>>> import numpy as np
>>> np.set_printoptions(precision=1, suppress=True, linewidth=100, legacy="1.25")
>>> def rd(a):
...     return np.round(a, 1) + 0
... 
>>> X = np.load("sample16.npy")
>>> print(X)
[[-0.8 -0.8]
 [-0.8  2.8]]
>>> # symmetric
>>> vec = np.array([-1, 3])
>>> rhs = X @ vec
>>> print(rd(rhs))
[-1.6  9.2]
>>> print(rd(np.linalg.solve(X, rhs + X[:, 1])))
[-1.  4.]
>>> w, V = np.linalg.eigh(X)
>>> vec = np.array([-2, 3])
>>> print((np.sign(V[:, -1].round(6)) == np.sign(V[0, -1].round(6))).astype(int))
[1 0]
>>> print(vec @ X @ vec)
31.6
>>> print(rd(V * np.maximum(w, 0) @ V.T))
[[ 0.1 -0.6]
 [-0.6  2.8]]
>>> w, V = np.linalg.eig(X)
>>> print(rd(w))
[-1.  3.]
>>> print(rd(np.prod(w)))
-2.9
>>> print(rd(np.sort(np.linalg.eigvals(X.T))))
[-1.  3.]
>>> print(rd(X @ V[:, 0] - w[0] * V[:, 0]))
[0. 0.]
>>> rng = np.random.default_rng(202)
>>> labels = rng.integers(0, 2, 5)
>>> J = np.triu((labels[:, None] == labels) & (rng.random((5, 5)) < 0.8), 1).astype(int)
>>> J += J.T
>>> print(J)
[[0 1 1 1 0]
 [1 0 1 1 1]
 [1 1 0 1 1]
 [1 1 1 0 1]
 [0 1 1 1 0]]
>>> t3 = np.stack([J, 5 * J, J[::-1]])
>>> print(t3.sum(axis=0))
[[0 7 7 7 0]
 [7 1 7 6 7]
 [7 7 0 7 7]
 [7 6 7 1 7]
 [0 7 7 7 0]]
>>> print(np.einsum("bij,cij->bc", t3, t3))
[[ 18  90  16]
 [ 90 450  80]
 [ 16  80  18]]
>>> print(rd(np.linalg.det(t3)))
[0. 0. 0.]
>>> print(np.linalg.matrix_rank(t3.reshape(3, -1)))
2
>>> print(rd(np.linalg.norm(t3, axis=(1, 2))))
[ 4.2 21.2  4.2]
>>> F = np.array([[-1, 2, 3, 3, 1, 1],
...     [-2, 3, -2, 0, 2, 1],
...     [1, 0, 2, -1, 2, 0],
...     [0, 3, 2, 0, 3, -3]])
>>> print(F)
[[-1  2  3  3  1  1]
 [-2  3 -2  0  2  1]
 [ 1  0  2 -1  2  0]
 [ 0  3  2  0  3 -3]]
>>> F[4]
Traceback (most recent call last):
  File "<python-input-33>", line 1, in <module>
    F[4]
    ~^^^
IndexError: index 4 is out of bounds for axis 0 with size 4
>>> print(F.sum(axis=1))
[9 2 4 5]
>>> print(np.linalg.matrix_rank(F))
4
>>> F[:, 6]
Traceback (most recent call last):
  File "<python-input-36>", line 1, in <module>
    F[:, 6]
    ~^^^^^^
IndexError: index 6 is out of bounds for axis 1 with size 6
>>> print(np.unravel_index(np.abs(F).argmax(), F.shape))
(0, 2)
>>> print(np.count_nonzero(F))
19
>>> print(F - F[0])
[[ 0  0  0  0  0  0]
 [-1  1 -5 -3  1  0]
 [ 2 -2 -1 -4  1 -1]
 [ 1  1 -1 -3  2 -4]]
>>> print(rd(np.linalg.norm(F)))
9.4
>>> print(F.sum(axis=0))
[-2  8  5  2  8 -1]
>>> print(F.shape)
(4, 6)
>>> theta = np.radians(90)
>>> Rm = np.eye(6)
>>> Rm[2, 2] = Rm[3, 3] = np.cos(theta)
>>> Rm[2, 3], Rm[3, 2] = -np.sin(theta), np.sin(theta)
>>> print(rd(Rm))
[[ 1.  0.  0.  0.  0.  0.]
 [ 0.  1.  0.  0.  0.  0.]
 [ 0.  0.  0. -1.  0.  0.]
 [ 0.  0.  1.  0.  0.  0.]
 [ 0.  0.  0.  0.  1.  0.]
 [ 0.  0.  0.  0.  0.  1.]]
>>> M2 = F @ Rm.T
>>> print(rd(np.linalg.svd(F, compute_uv=False)), rd(np.linalg.svd(M2, compute_uv=False)))
[6.8 4.5 4.  2.1] [6.8 4.5 4.  2.1]
>>> print(np.abs(M2 - F).max(axis=0))
[0. 0. 6. 3. 0. 0.]
>>> print(np.allclose(F @ F.T, M2 @ M2.T))
True
>>> M2 = np.array([[-3, 5], [-1, 5], [4, -5], [-2, -4], [-3, -4], [5, -5]])
>>> print(np.linalg.matrix_rank(np.vstack([F, M2.T])))
6
>>> print(M2.T @ F.T)
[[  9  -6   1 -19]
 [-31   2  -9   8]]
>>> print(np.einsum("ik,kj->ji", F, M2))
[[  9  -6   1 -19]
 [-31   2  -9   8]]
>>> M2 = F[0, 0] * F[1:] - np.outer(F[1:, 0], F[0])
>>> print(M2)
[[ 0  1  8  6  0  1]
 [ 0 -2 -5 -2 -3 -1]
 [ 0 -3 -2  0 -3  3]]
>>> print(np.flatnonzero(~M2.round(6).any(axis=1)))
[]
>>> print(F[:, 0] / F[0, 0])
[ 1.  2. -1. -0.]
>>> M2 = np.array([[5, -4, -5, 5, -5, 2, -5, 0],
...     [0, -5, -3, 0, 5, -3, 0, -4],
...     [-2, -3, 2, -2, -5, -3, 1, 0],
...     [-2, 4, -2, -1, -4, 2, 1, 4],
...     [4, 1, 3, -2, 1, -5, -1, 3],
...     [-1, -5, 5, 0, 1, 4, 3, -4],
...     [-3, 1, -1, -5, -5, -4, 1, -4],
...     [1, 0, 0, 1, -5, 2, -4, 1]])
>>> E = np.triu(M2)
>>> print(E)
[[ 5 -4 -5  5 -5  2 -5  0]
 [ 0 -5 -3  0  5 -3  0 -4]
 [ 0  0  2 -2 -5 -3  1  0]
 [ 0  0  0 -1 -4  2  1  4]
 [ 0  0  0  0  1 -5 -1  3]
 [ 0  0  0  0  0  4  3 -4]
 [ 0  0  0  0  0  0  1 -4]
 [ 0  0  0  0  0  0  0  1]]
>>> u, g = F[1], F[0]
>>> print(u @ g)
5
>>> p = (u @ g) / (u @ u) * u
>>> print(rd(p))
[-0.5  0.7 -0.5  0.   0.5  0.2]
>>> vec = np.array([3, 1, 3, 0, 2, 0, 0, -2])
>>> h1 = np.maximum(E @ vec, 0)
>>> print(np.flatnonzero(h1 > 1e-9))
[1 5 6]
>>> print(np.maximum(E @ vec, 0) - np.maximum(-E @ vec, 0))
[-14   4  -4 -16  -4   8   8  -2]
>>> print(np.maximum(E @ (3 * vec), 0))
[ 0 12  0  0  0 24 24  0]
>>> print(np.linalg.matrix_rank(E, rtol=0.1))
5
>>> print(np.argsort(-np.linalg.norm(E, axis=0).round(6), kind="stable")[:3])
[4 7 5]
>>> print(np.linalg.cond(E) > 100)
True
>>> Uu, sigma, vt = np.linalg.svd(E)
>>> print(rd(sigma))
[12.2 11.2  9.1  6.   3.6  1.2  0.4  0. ]
>>> M2 = Uu[:, :7] @ np.diag(sigma[:7]) @ vt[:7]
>>> print(rd(M2))
[[ 5. -4. -5.  5. -5.  2. -5.  0.]
 [ 0. -5. -3.  0.  5. -3.  0. -4.]
 [ 0.  0.  2. -2. -5. -3.  1.  0.]
 [ 0.  0.  0. -1. -4.  2.  1.  4.]
 [ 0.  0.  0.  0.  1. -5. -1.  3.]
 [ 0.  0.  0.  0.  0.  4.  3. -4.]
 [ 0.  0.  0.  0.  0.  0.  1. -4.]
 [ 0.  0.  0.  0.  0.  0.  0.  1.]]
>>> print(np.linalg.matrix_rank(E, rtol=0.05))
6
>>> print(np.linalg.matrix_rank(M2))
7
>>> M2 = E / np.sqrt((E ** 2).mean(axis=1, keepdims=True))
>>> print(np.linalg.matrix_rank(M2) == np.linalg.matrix_rank(E))
True
>>> m1 = np.loadtxt("test3.csv", delimiter=",")
>>> print(m1)
[[-3. -2. -1.]
 [ 0.  1.  2.]
 [ 3.  4.  5.]
 [ 6.  7.  8.]
 [ 9. 10. 11.]]
>>> print(J.sum(axis=0))
[3 4 4 4 3]
>>> print(np.trace(J @ J @ J) // 6)
7
>>> L = np.diag(J.sum(axis=1)) - J
>>> print(round(np.linalg.det(L[1:, 1:])))
75
>>> print(rd(np.linalg.eigvalsh(L)))
[0. 3. 5. 5. 5.]
>>> print(L)
[[ 3 -1 -1 -1  0]
 [-1  4 -1 -1 -1]
 [-1 -1  4 -1 -1]
 [-1 -1 -1  4 -1]
 [ 0 -1 -1 -1  3]]
>>> print(np.linalg.matrix_rank(L))
4
>>> feats = np.loadtxt("mat.csv", delimiter=",")
>>> print(feats)
[[  3.  -4.  -4.   2.   2.]
 [ -3. -10. -10.  -4.  -4.]
 [  3.  -4.  -4.   2.   2.]
 [  0.  -7.  -7.  -1.  -1.]
 [ -2.  -9.  -9.  -3.  -3.]
 [  3.  -4.  -4.   2.   2.]
 [  7.   0.   0.   6.   6.]
 [  3.  -4.  -4.   2.   2.]]
>>> M2 = feats / np.linalg.norm(feats, axis=1)
Traceback (most recent call last):
  File "<python-input-94>", line 1, in <module>
    M2 = feats / np.linalg.norm(feats, axis=1)
         ~~~~~~^~~~~~~~~~~~~~~~~~~~~~~~~~~~~~~
ValueError: operands could not be broadcast together with shapes (8,5) (8,) 
>>> M2 = feats / np.linalg.norm(feats, axis=1, keepdims=True)
>>> cov = M2 @ M2.T
>>> print(rd(cov[4]))
[ 0.6  1.   0.6  1.   1.   0.6 -0.3  0.6]
>>> print((cov - 2 * np.eye(8)).round(6).argmax(axis=1))
[2 4 0 4 1 0 0 0]
